$ python -q
>>> import numpy as np
>>> np.set_printoptions(suppress=True, linewidth=160)
>>> def tidy(a):
...     return np.round(a, 2) + 0
... 
>>> F = np.loadtxt("arr.csv", delimiter=",")
>>> F
array([[  5.72,  -9.55,   2.45],
       [  5.32, -10.88,   0.75],
       [ -2.86,   6.36,   9.43],
       [  8.61,   1.51,  -0.77],
       [  9.15,   2.26,   2.04],
       [  6.1 , -10.97,   1.81],
       [  6.91,  -9.64,   0.26],
       [  6.44,  -8.87,   0.36],
       [  7.45,   0.19,  -0.33],
       [  8.1 ,  -9.62,   0.06],
       [ -0.7 ,   6.75,   9.8 ],
       [  6.24,  -8.71,   3.28],
       [  6.33,  -8.89,   2.1 ],
       [ -1.13,   6.11,   7.87],
       [  7.39,   1.44,  -0.83],
       [  6.43,  -9.42,   3.59]])
>>> Xs = F - F.mean(axis=0)
>>> evecs = np.linalg.svd(Xs)[2][:1]
>>> other = Xs - Xs @ evecs.T @ evecs
>>> tidy(np.cov(Xs @ evecs.T, rowvar=False))
np.float64(59.12)
>>> tidy((Xs @ evecs.T).std(axis=0))
array([7.44])
>>> cov = np.cov(F, rowvar=False)
>>> cov.shape
(3, 3)
>>> tidy(F.std(axis=0))
array([3.49, 6.76, 3.36])
>>> tidy(np.corrcoef(F.T))
array([[ 1.  , -0.54, -0.92],
       [-0.54,  1.  ,  0.55],
       [-0.92,  0.55,  1.  ]])
>>> tidy(np.polyfit(F[:, 2], F[:, 0], 1))
array([-0.95,  7.84])
>>> mat = np.load("x.npy")
>>> mat
array([[ 0.87, -0.74,  0.2 ],
       [-0.36,  4.24, -2.36],
       [ 0.51,  0.81, -0.31]])
>>> x = np.array([4, 2, -5])
>>> h = np.maximum(mat @ x, 0)
>>> np.maximum(mat @ x, 0) - np.maximum(-mat @ x, 0)
array([ 1.  , 18.84,  5.21])
>>> h
array([ 1.  , 18.84,  5.21])
>>> tidy(mat.T @ h)
array([ -3.26,  83.36, -45.88])
>>> mat * (h > 1e-9)[:, None]
array([[ 0.87, -0.74,  0.2 ],
       [-0.36,  4.24, -2.36],
       [ 0.51,  0.81, -0.31]])
>>> np.flatnonzero(h > 1e-9)
array([0, 1, 2])
>>> tidy(np.maximum(mat @ (3 * x), 0))
array([ 3.  , 56.52, 15.63])
>>> W1 = np.array([[3, 2, 3], [0, 0, 0], [3, 3, 2]])
>>> beta = np.array([1, -2, -1])
>>> hid = np.maximum(mat @ W1 + beta, 0)
>>> (hid > 0).astype(int)
array([[1, 1, 1],
       [0, 0, 0],
       [1, 0, 0]])
>>> tidy(hid)
array([[4.21, 0.34, 2.01],
       [0.  , 0.  , 0.  ],
       [1.6 , 0.  , 0.  ]])
>>> np.linalg.matrix_rank(hid)
np.int64(2)
>>> tidy((hid > 0).mean(axis=0))
array([0.67, 0.33, 0.33])
>>> cent = np.array([[1, 1], [0, 1], [0, 0]])
>>> (hid @ cent).round(6).argmax(axis=1)
array([1, 0, 0])
>>> other = np.array([[5, 3], [5, 5], [3, 0]])
>>> tidy(np.einsum("ij->j", mat))
array([ 1.02,  4.31, -2.47])
>>> tidy(np.einsum("ik,kj->ij", mat, other))
array([[ 1.25, -1.09],
       [12.32, 20.12],
       [ 5.67,  5.58]])
>>> other @ mat
Traceback (most recent call last):
  File "<python-input-37>", line 1, in <module>
    other @ mat
    ~~~~~~^~~~~
ValueError: matmul: Input operand 1 has a mismatch in its core dimension 0, with gufunc signature (n?,k),(k,m?)->(n?,m?) (size 3 is different from 2)
>>> np.linalg.matrix_rank(mat @ other)
np.int64(2)
>>> np.linalg.matrix_rank(np.vstack([mat, other.T]))
np.int64(3)
>>> Q, _ = np.linalg.qr(np.array([[0.5, -0.9, -0.2], [-1.7, 1.5, 0.6], [-0.2, -0.9, 0.8]]))
>>> evecs, _ = np.linalg.qr(np.array([[0.7, -0.7, -0.7], [0.7, -0.5, -0.7], [-1.0, -0.2, 0.1]]))
>>> sig = 5 * 0.9 ** np.arange(3)
>>> feats = Q[:, :3] * sig @ evecs[:3]
>>> tidy(feats)
array([[-0.95,  3.97,  1.01],
       [-3.23, -2.13,  3.05],
       [ 2.86,  0.1 ,  3.4 ]])
>>> tidy(np.sort(np.abs(np.linalg.eigvals(feats))))
array([4.49, 4.49, 4.52])
>>> np.allclose(feats, feats.T)
False
>>> tidy(np.trace(feats))
np.float64(0.32)
>>> tidy(np.linalg.matrix_power(feats, 4))
array([[ -47.58,  372.61,   76.46],
       [-312.12, -155.19,  275.89],
       [ 252.43,   -2.76,  323.23]])
>>> feats.inv()
Traceback (most recent call last):
  File "<python-input-49>", line 1, in <module>
    feats.inv()
    ^^^^^^^^^
AttributeError: 'numpy.ndarray' object has no attribute 'inv'
>>> tidy(np.linalg.det(feats))
np.float64(91.13)
>>> tidy(feats @ feats)
array([[ -9.  , -12.12,  14.56],
       [ 18.65,  -7.96,   0.64],
       [  6.68,  11.47,  14.79]])
>>> assert feats == feats.T
Traceback (most recent call last):
  File "<python-input-52>", line 1, in <module>
    assert feats == feats.T
           ^^^^^^^^^^^^^^^^
ValueError: The truth value of an array with more than one element is ambiguous. Use a.any() or a.all()
>>> rng = np.random.default_rng(9288)
>>> z = rng.permutation(3)
>>> other = mat[:, z] * rng.choice([-1, 1], 3)
>>> other
array([[-0.87, -0.2 ,  0.74],
       [ 0.36,  2.36, -4.24],
       [-0.51,  0.31, -0.81]])
>>> left, _, vt = np.linalg.svd(mat.T @ other)
>>> tidy(np.linalg.lstsq(mat, other)[0])
array([[-1.,  0.,  0.],
       [ 0.,  0., -1.],
       [ 0., -1.,  0.]])
>>> z
array([0, 2, 1])
>>> def softmax(z):
...     e = np.exp(z - z.max(axis=-1, keepdims=True))
...     return e / e.sum(axis=-1, keepdims=True)
... 
>>> tidy(softmax(feats[1] + -2))
array([0.  , 0.01, 0.99])
>>> softmax(feats).sum(axis=1)
array([1., 1., 1.])
>>> S = feats @ feats.T / np.sqrt(3)
>>> tidy(softmax(S))
array([[1., 0., 0.],
       [0., 1., 0.],
       [0., 0., 1.]])
>>> tidy(softmax(S)[1] @ feats)
array([-3.23, -2.13,  3.05])
>>> Q = feats.astype(float).copy()
>>> for j in range(3):
...     Q[:, j] -= Q[:, :j] @ (Q[:, :j].T @ Q[:, j])
...     Q[:, j] /= np.linalg.norm(Q[:, j])
... 
>>> tidy(Q.T @ Q)
array([[1., 0., 0.],
       [0., 1., 0.],
       [0., 0., 1.]])
>>> tidy(Q)
array([[-0.22,  0.93,  0.29],
       [-0.73, -0.35,  0.58],
       [ 0.65, -0.09,  0.76]])
>>> x = np.array([-8, 2, 4])
>>> target = feats @ x
>>> beta, lr = np.zeros(3), 1 / np.linalg.norm(feats, 2) ** 2
>>> for i in range(15):
...     beta -= lr * feats.T @ (feats @ beta - target)
...     if i % 5 == 0: print(i, round(np.linalg.norm(feats @ beta - target), 2))
... 
0 10.58
5 0.05
10 0.0
>>> tidy(np.linalg.cond(feats))
np.float64(1.23)
>>> tidy(beta)
array([-8.,  2.,  4.])
>>> J = np.array([[1.0, -0.4, -0.4, 1.8],
...     [-0.8, 0.7, -1.5, -0.5],
...     [1.0, 0.5, -1.5, -0.1],
...     [-2.2, 1.7, 1.5, 0.7]])
>>> J[3] = J[0] + 0.05 * rng.normal(size=4)
>>> tidy(J)
array([[ 1.  , -0.4 , -0.4 ,  1.8 ],
       [-0.8 ,  0.7 , -1.5 , -0.5 ],
       [ 1.  ,  0.5 , -1.5 , -0.1 ],
       [ 1.04, -0.37, -0.42,  1.82]])
>>> tidy(np.poly(J))
array([ 1.  , -2.02, -2.76, -0.97,  0.15])
>>> tidy(np.einsum("ii->", J))
np.float64(2.02)
>>> tidy(np.linalg.eigvals(J).sum().real)
np.float64(2.02)
>>> tidy(np.linalg.det(2 * J)), tidy(np.linalg.det(J))
(np.float64(2.47), np.float64(0.15))
>>> tidy(np.einsum("ij,ji->", J, J))
np.float64(9.58)
>>> tidy(np.linalg.det(J.T))
np.float64(0.15)
>>> tidy(np.linalg.eigvals(J))
array([ 3.03+0.j  , -0.56+0.34j, -0.56-0.34j,  0.12+0.j  ])
>>> z = rng.permutation(4)
>>> z
array([0, 3, 1, 2])
>>> other = J[z][:, z]
>>> tidy(np.diag(other))
array([ 1.  ,  1.82,  0.7 , -1.5 ])
>>> Q, evecs = np.linalg.qr(J[:, :3])[0], np.linalg.qr(J[:, 3:])[0]
>>> sig = np.linalg.svd(Q.T @ evecs, compute_uv=False)
>>> (sig > 0.9).sum()
np.int64(1)
>>> tidy(sig)
array([1.])
>>> np.linalg.matrix_rank(J, rtol=0.1)
np.int64(3)
>>> tidy(np.abs(np.linalg.svd(J)[2][-1]))
array([0.05, 0.91, 0.32, 0.24])
>>> X = np.abs(np.array([[0, 2, 2], [-1, -1, 2], [1, 2, -3]])) + np.eye(3)
>>> X = X / X.sum(axis=1, keepdims=True)
>>> tidy(X)
array([[0.2 , 0.4 , 0.4 ],
       [0.2 , 0.4 , 0.4 ],
       [0.14, 0.29, 0.57]])
>>> np.allclose(X @ X.T, X.T @ X)
False
>>> tidy(X @ X)
array([[0.18, 0.35, 0.47],
       [0.18, 0.35, 0.47],
       [0.17, 0.33, 0.5 ]])
>>> X.inv()
Traceback (most recent call last):
  File "<python-input-101>", line 1, in <module>
    X.inv()
    ^^^^^
AttributeError: 'numpy.ndarray' object has no attribute 'inv'
>>> tidy((X + X.T) / 2)
array([[0.2 , 0.3 , 0.27],
       [0.3 , 0.4 , 0.34],
       [0.27, 0.34, 0.57]])
>>> tidy(np.sort(np.abs(np.linalg.eigvals(X))))
array([0.  , 0.17, 1.  ])
>>> tidy(np.trace(X))
np.float64(1.17)
>>> tidy((X - X.T) / 2)
array([[ 0.  ,  0.1 ,  0.13],
       [-0.1 ,  0.  ,  0.06],
       [-0.13, -0.06,  0.  ]])
>>> np.linalg.determinant(X)
Traceback (most recent call last):
  File "<python-input-106>", line 1, in <module>
    np.linalg.determinant(X)
    ^^^^^^^^^^^^^^^^^^^^^
AttributeError: module 'numpy.linalg' has no attribute 'determinant'
>>> left, sig, vt = np.linalg.svd(X)
>>> np.argmax(sig[:-1] / (sig[1:] + 1e-6)) + 1
np.int64(2)
>>> tidy(sig)
array([1.06, 0.17, 0.  ])
>>> other = left[:, :2] @ np.diag(sig[:2]) @ vt[:2]
>>> tidy(np.linalg.norm(X - other) / np.linalg.norm(X))
np.float64(0.0)
>>> tidy(np.abs(X - other).max())
np.float64(0.0)
>>> tidy(np.linalg.norm(X - other, 2)), tidy(sig[2])
(np.float64(0.0), np.float64(0.0))
>>> np.linalg.matrix_rank(other)
np.int64(2)
>>> m1 = np.array([[1.3, -0.7, 2.7], [0.9, -0.3, 0.0], [0.0, 0.1, -0.8]])
>>> m1
array([[ 1.3, -0.7,  2.7],
       [ 0.9, -0.3,  0. ],
       [ 0. ,  0.1, -0.8]])
>>> np.linalg.matrix_rank(m1)
np.int64(3)
>>> m1[:, 3]
Traceback (most recent call last):
  File "<python-input-118>", line 1, in <module>
    m1[:, 3]
    ~~^^^^^^
IndexError: index 3 is out of bounds for axis 1 with size 3
>>> tidy(m1.sum(axis=1))
array([ 3.3,  0.6, -0.7])
>>> tidy(m1.mean(axis=0))
array([ 0.73, -0.3 ,  0.63])
>>> np.linalg.rank(m1)
Traceback (most recent call last):
  File "<python-input-121>", line 1, in <module>
    np.linalg.rank(m1)
    ^^^^^^^^^^^^^^
AttributeError: module 'numpy.linalg' has no attribute 'rank'
>>> tidy(np.diff(m1, axis=0))
array([[-0.4,  0.4, -2.7],
       [-0.9,  0.4, -0.8]])
>>> x = np.array([-3, 4, 4])
>>> tidy(m1 @ x)
array([ 4.1, -3.9, -2.8])
>>> tidy(np.einsum("ij,j->i", m1, x))
array([ 4.1, -3.9, -2.8])
>>> tidy(m1 @ (2 * x))
array([ 8.2, -7.8, -5.6])
>>> tidy((m1 * x).sum(axis=1))
array([ 4.1, -3.9, -2.8])
>>> tidy(m1 * x)
array([[-3.9, -2.8, 10.8],
       [-2.7, -1.2,  0. ],
       [ 0. ,  0.4, -3.2]])
>>> m1 @ np.eye(3)[0]
array([1.3, 0.9, 0. ])
>>> np.kron(np.eye(2, dtype=int), m1)
array([[ 1.3, -0.7,  2.7,  0. , -0. ,  0. ],
       [ 0.9, -0.3,  0. ,  0. , -0. ,  0. ],
       [ 0. ,  0.1, -0.8,  0. ,  0. , -0. ],
       [ 0. , -0. ,  0. ,  1.3, -0.7,  2.7],
       [ 0. , -0. ,  0. ,  0.9, -0.3,  0. ],
       [ 0. ,  0. , -0. ,  0. ,  0.1, -0.8]])
>>> tidy(np.linalg.det(m1[::-1]))
np.float64(-0.05)
>>> tidy(np.linalg.eigvals(m1))
array([ 0.89, -0.1 , -0.6 ])
>>> tidy(np.poly(m1))
array([ 1.  , -0.2 , -0.56, -0.05])
>>> x = np.array([1, 0, -2])
>>> target = m1 @ x
>>> tidy(target)
array([-4.1,  0.9,  1.6])
>>> tidy(np.linalg.solve(m1.T, m1[2]))
array([0., 0., 1.])
>>> tidy(np.linalg.solve(m1, -3 * target))
array([-3.,  0.,  6.])
>>> other = X + rng.integers(-2, 3, (3, 2)) @ rng.integers(-2, 3, (2, 3))
>>> tidy(other)
array([[ 2.2 , -2.6 , -2.6 ],
       [-3.8 ,  2.4 ,  2.4 ],
       [ 0.14, -0.71, -0.43]])
>>> np.abs(other - X).sum(axis=1)
array([8., 8., 2.])
>>> tidy(np.linalg.svd(other - X, compute_uv=False))
array([6.65, 1.95, 0.  ])
>>> other - X
array([[ 2., -3., -3.],
       [-4.,  2.,  2.],
       [ 0., -1., -1.]])
